$ python -q
>>> import numpy as np
>>> from numpy import linalg as LA
>>> np.set_printoptions(precision=1, suppress=True, linewidth=100)
>>> rd = lambda a: np.round(a, 1) + 0
>>> M = np.load("data.npy")
>>> rd(M)
array([[ 1. ,  0.1,  0.2],
       [ 0.1,  0.6, -0.5],
       [ 0.2, -0.5,  0.4]])
>>> proj = np.triu(np.array([[2, 8, -7], [7, 0, 9], [-3, 4, 9]]), 1) + np.eye(3)
>>> A2 = proj @ M @ LA.inv(proj)
>>> np.trace(A2), np.trace(M)
(np.float64(2.0), np.float64(2.0))
>>> rd(proj @ M - M @ proj)
array([[-0.1,  0.8, -0.8],
       [ 1.4, -5.1, -1.5],
       [ 0. , -1.3,  5.3]])
>>> rd(np.poly(A2))
array([ 1., -2.,  1.,  0.])
>>> arr = np.loadtxt("test15.csv", delimiter=",")
>>> arr
array([[23., 21., 29., 22.],
       [21., 29., 30.,  9.],
       [29., 30., 45., 24.],
       [22.,  9., 24., 46.]])
>>> r0 = np.array([1, 1, 2, -1])
>>> A2 = arr + np.outer(r0, np.eye(4)[1])
>>> LA.matrix_rank(LA.inv(A2) - LA.inv(arr), tol=1e-8)
np.int64(1)
>>> A2
array([[23., 22., 29., 22.],
       [21., 30., 30.,  9.],
       [29., 32., 45., 24.],
       [22.,  8., 24., 46.]])
>>> X = np.load("dump.npy")
>>> X
array([[18,  8,  5],
       [ 8,  8,  7],
       [ 5,  7, 14]])
>>> low = LA.cholesky(X)
>>> LA.eigvalsh(X).min() > 0
np.True_
>>> rd(low @ low.T)
array([[18.,  8.,  5.],
       [ 8.,  8.,  7.],
       [ 5.,  7., 14.]])
>>> rd(np.diag(low) ** 2)
array([18. ,  4.4,  7.5])
>>> m1 = np.loadtxt("case16.csv", delimiter=",")
>>> rd(m1)
array([[ 1. ,  0.1,  0. ],
       [ 0.1,  0.2, -0.4],
       [ 0. , -0.4,  0.8]])
>>> x = np.array([-1, -2, 2])
>>> rd(np.trace(m1))
np.float64(2.0)
>>> rd(LA.eigvalsh(2 * m1 - np.eye(3)))
array([-1.,  1.,  1.])
>>> rd(m1 @ x)
array([-1.1, -1.1,  2.4])
>>> proj = np.triu(np.array([[2, 1, 2], [-5, 2, 5], [3, 4, 1]]), 1) + np.eye(3)
>>> A2 = proj @ m1 @ LA.inv(proj)
>>> rd(proj @ m1 - m1 @ proj)
array([[ 0.1, -1.6, -1. ],
       [ 0.1, -1.8,  3.4],
       [ 0. ,  0. ,  1.7]])
>>> rd(A2)
array([[ 1.1, -1.6,  7.2],
       [ 0.2, -1.8, 12.6],
       [ 0. , -0.4,  2.7]])
>>> rd(np.kron(np.eye(2, dtype=int), m1))
array([[ 1. ,  0.1,  0. ,  0. ,  0. ,  0. ],
       [ 0.1,  0.2, -0.4,  0. ,  0. ,  0. ],
       [ 0. , -0.4,  0.8,  0. ,  0. ,  0. ],
       [ 0. ,  0. ,  0. ,  1. ,  0.1,  0. ],
       [ 0. ,  0. ,  0. ,  0.1,  0.2, -0.4],
       [ 0. ,  0. ,  0. ,  0. , -0.4,  0.8]])
>>> rd(np.einsum("ij,ji->", m1, m1))
np.float64(2.0)
>>> rd(LA.det(m1[::-1]))
np.float64(0.0)
>>> rd(np.poly(m1))
array([ 1., -2.,  1.,  0.])
>>> t3 = np.stack([m1, 4 * m1, m1[::-1]])
>>> rd(LA.norm(t3, axis=(1, 2)))
array([1.4, 5.7, 1.4])
>>> rd(t3.sum(axis=0))
array([[ 5. , -0.1,  1. ],
       [ 0.4,  0.9, -2.1],
       [ 1.1, -1.7,  4.3]])
>>> LA.matrix_rank(t3.reshape(3, -1))
np.int64(2)
>>> rd(LA.det(t3))
array([0., 0., 0.])
>>> rng = np.random.default_rng(52)
>>> labels = rng.permutation(3)
>>> labels
array([2, 1, 0])
>>> A2 = m1[labels][:, labels]
>>> rd(np.diag(A2))
array([0.8, 0.2, 1. ])
>>> rd(np.sort(np.abs(LA.eigvals(A2))))
array([0., 1., 1.])
>>> rd(np.trace(A2))
np.float64(2.0)
>>> E = np.load("layer6.npy")
>>> E
array([[13., 20., 36.],
       [20., 22., 45.],
       [36., 45., 78.]])
>>> rd(LA.norm(m1, 2))
np.float64(1.0)
>>> rd(LA.norm(m1[1], 1)), rd(LA.norm(m1[1], np.inf))
(np.float64(0.6), np.float64(0.4))
>>> rd(m1[1] @ m1[2])
np.float64(-0.4)
>>> rd(LA.norm(m1) ** 2 / LA.norm(m1, 2) ** 2)
np.float64(2.0)
>>> rd(LA.norm(m1, axis=1))
array([1. , 0.4, 0.9])
>>> rd(LA.norm(m1, axis=0))
array([1. , 0.4, 0.9])
>>> A2 = E / np.sqrt((E ** 2).mean(axis=1, keepdims=True))
>>> LA.matrix_rank(A2) == LA.matrix_rank(E)
np.True_
>>> rd(A2[2])
array([0.6, 0.8, 1.4])
>>> E - E.mean(axis=1, keepdims=True)
array([[-10.,  -3.,  13.],
       [ -9.,  -7.,  16.],
       [-17.,  -8.,  25.]])
>>> LA.matrix_rank(E - E.mean(axis=1, keepdims=True))
np.int64(2)
>>> proj = np.triu(np.array([[-2, 0, 2], [0, -1, 1], [0, -2, -1]]), 1) + np.eye(3)
>>> A2 = proj @ E @ LA.inv(proj)
>>> proj @ E - E @ proj
array([[  72.,   90.,  110.],
       [  36.,   45.,   16.],
       [   0.,    0., -117.]])
>>> rd(np.poly(A2))
array([    1.,  -113.,  -705., -1071.])
>>> A2
array([[ 85., 110., -88.],
       [ 56.,  67., -56.],
       [ 36.,  45., -39.]])
>>> np.all(LA.eigvalsh(E) > 0)
np.False_
>>> try:
...     LA.cholesky(E)
... except LA.LinAlgError as e:
...     print(repr(e))
... 
LinAlgError('Matrix is not positive definite')
>>> [round(float(LA.det(E[:i, :i])), 2) + 0 for i in range(1, 4)]
[13.0, -114.0, 1071.0]
>>> x = np.array([3, 1, 2])
>>> rhs = E @ x
>>> rhs
array([131., 172., 309.])
>>> rd(LA.solve(E, E[:, 0]))
array([1., 0., 0.])
>>> rd(LA.solve(E, rhs))
array([3., 1., 2.])
>>> feats = np.array([[0.4, -0.9, -0.3], [-1.2, 0.4, -1.3], [0.4, 2.0, -0.2]])
>>> A2 = feats + rng.integers(-2, 3, (3, 2)) @ rng.integers(-2, 3, (2, 3))
>>> A2
array([[ 0.4, -0.9, -0.3],
       [ 0.8, -0.6, -3.3],
       [-1.6,  5. , -2.2]])
>>> np.abs(A2 - feats).sum(axis=1)
array([0., 5., 7.])
>>> LA.matrix_rank(A2 - feats, tol=1e-8)
np.int64(2)
>>> r0 = np.array([2, 0]) + 0.5
>>> K = np.eye(2) - 2 * np.outer(r0, r0) / (r0 @ r0)
>>> rd(K)
array([[-0.9, -0.4],
       [-0.4,  0.9]])
>>> evals, vecs = LA.eigh(K)
>>> x = np.array([3, 3])
>>> rd(np.abs(K).sum(axis=1).max()), np.abs(evals).max()
(np.float64(1.3), np.float64(1.0))
>>> rd(x @ K @ x / (x @ x)), evals[0], evals[-1]
(np.float64(-0.4), np.float64(-1.0), np.float64(1.0))
>>> rd(vecs * np.abs(evals) @ vecs.T)
array([[1., 0.],
       [0., 1.]])
>>> rd(LA.eigvalsh(K[1:, 1:]))
array([0.9])
>>> rd(vecs * np.maximum(evals, 0) @ vecs.T)
array([[ 0. , -0.2],
       [-0.2,  1. ]])
>>> data = np.array([[1, 0], [3, 3]])
>>> data
array([[1, 0],
       [3, 3]])
>>> evals, vecs = LA.eig(data)
>>> data @ vecs[:, 0] - evals[0] * vecs[:, 0]
array([0., 0.])
>>> rd(np.sort(LA.eigvals(LA.inv(data))))
array([0.3, 1. ])
>>> rd(np.sort(LA.eigvals(data.T)))
array([1., 3.])
>>> evals
array([3., 1.])
>>> rd(np.sort(LA.eigvals(data @ data)))
array([1., 9.])
>>> q = data.astype(float).copy()
>>> for j in range(2):
...     q[:, j] -= q[:, :j] @ (q[:, :j].T @ q[:, j])
...     q[:, j] /= LA.norm(q[:, j])
... 
>>> rd(q)
array([[ 0.3, -0.9],
       [ 0.9,  0.3]])
